In [1]: import numpy as np

In [2]: from numpy import linalg as LA

In [3]: np.set_printoptions(precision=2, suppress=True, linewidth=100, legacy="1.25")

In [4]: def tidy(a):
   ...:     return np.round(a, 2) + 0
   ...: 

In [5]: Y = np.array([[0, 1, 1], [1, 2, 2], [2, 2, 1]])

In [6]: A = Y - Y.T

In [7]: print(A)
[[ 0  0 -1]
 [ 0  0  0]
 [ 1  0  0]]

In [8]: print(A.T @ A)
[[1 0 0]
 [0 0 0]
 [0 0 1]]

In [9]: print(tidy(LA.norm(A, axis=0)))
[1. 0. 1.]

In [10]: print(tidy(LA.pinv(A)))
[[ 0.  0.  1.]
 [ 0.  0.  0.]
 [-1.  0.  0.]]

In [11]: print([round(float(x), 2) for x in LA.svd(A, compute_uv=False)[:3]])
[1.0, 1.0, 0.0]

In [12]: print(np.abs(np.diag(LA.qr(A)[1])) > 1e-9)
[ True False  True]

In [13]: print(LA.lstsq(A[:-1].T, A[-1])[2])
1

In [14]: arr = np.array([[1.0, 0.0, 0.0], [0.5, 0.5, 0.0], [0.5, 0.0, 0.5]])

In [15]: ev, evecs = LA.eig(arr)

In [16]: print(tidy(np.sort(LA.eigvals(arr @ arr))))
[0.25 0.25 1.  ]

In [17]: print(np.prod(ev))
0.25

In [18]: print(arr @ evecs[:, 0] - ev[0] * evecs[:, 0])
[0. 0. 0.]

In [19]: W0 = np.load("arr.npy")

In [20]: print(W0)
[[  1.22   0.79  -0.8 ]
 [ -6.58   0.99  14.06]
 [  1.03   1.38  -1.  ]
 [-12.05   2.85  25.59]
 [  7.92  -6.32 -15.93]
 [  6.95  -3.61 -14.49]
 [  3.02  -3.52 -10.47]
 [ -4.32   4.45   8.39]
 [  6.29  -1.48 -12.96]
 [ -2.36   1.73   3.86]
 [ -1.21 -10.49  -2.82]
 [  3.38   1.14  -6.08]
 [ -2.55   7.97   8.9 ]
 [  8.97  -6.35 -21.76]]

In [21]: Xs = (W0 - W0.mean(axis=0)) / W0.std(axis=0)

In [22]: print(np.argwhere(np.abs(Xs) > 2))
[[ 3  0]
 [ 3  2]
 [10  1]]

In [23]: c = LA.lstsq(np.delete(Xs, 0, axis=1), Xs[:, 0])[0]

In [24]: print(np.abs(c).argmax())
1

In [25]: f = np.array([2, 0, -2])

In [26]: rng = np.random.default_rng(50)

In [27]: K = np.outer(rng.normal(size=23), f) + 0.1 * rng.normal(size=(23, 3))

In [28]: print(tidy(K))
[[ 0.89 -0.08 -1.04]
 [-0.92 -0.11  1.  ]
 [ 1.37  0.04 -1.31]
 [-2.67  0.2   2.75]
 [ 3.25  0.03 -3.12]
 [-0.38 -0.02  0.32]
 [ 0.96 -0.11 -0.78]
 [ 1.48 -0.12 -1.58]
 [ 0.56 -0.11 -0.56]
 [ 0.35  0.08 -0.48]
 [-2.66  0.18  2.59]
 [-0.48  0.03  0.44]
 [-1.12  0.    1.14]
 [ 0.08  0.01  0.08]
 [-5.58  0.02  5.32]
 [-3.04  0.01  3.28]
 [-0.56  0.03  0.63]
 [ 0.6  -0.02 -0.63]
 [-0.49  0.06  0.58]
 [-2.28  0.09  2.07]
 [-1.11 -0.04  1.19]
 [-0.72  0.22  0.83]
 [-6.21 -0.08  6.16]]

In [29]: vec = np.array([-3, -1, 0])

In [30]: h1 = np.maximum(K @ vec, 0)

In [31]: print(tidy(h1))
[ 0.    2.88  0.    7.81  0.    1.16  0.    0.    0.    0.    7.81  1.41  3.37  0.   16.72  9.12
  1.66  0.    1.41  6.75  3.35  1.93 18.72]

In [32]: print(np.flatnonzero(h1 > 1e-9))
[ 1  3  5 10 11 12 14 15 16 18 19 20 21 22]

In [33]: print(tidy(K * (h1 > 1e-9)[:, None]))
[[ 0.    0.    0.  ]
 [-0.92 -0.11  1.  ]
 [ 0.    0.    0.  ]
 [-2.67  0.2   2.75]
 [ 0.    0.    0.  ]
 [-0.38 -0.02  0.32]
 [ 0.    0.    0.  ]
 [ 0.    0.    0.  ]
 [ 0.    0.    0.  ]
 [ 0.    0.    0.  ]
 [-2.66  0.18  2.59]
 [-0.48  0.03  0.44]
 [-1.12  0.    1.14]
 [ 0.    0.    0.  ]
 [-5.58  0.02  5.32]
 [-3.04  0.01  3.28]
 [-0.56  0.03  0.63]
 [ 0.    0.    0.  ]
 [-0.49  0.06  0.58]
 [-2.28  0.09  2.07]
 [-1.11 -0.04  1.19]
 [-0.72  0.22  0.83]
 [-6.21 -0.08  6.16]]
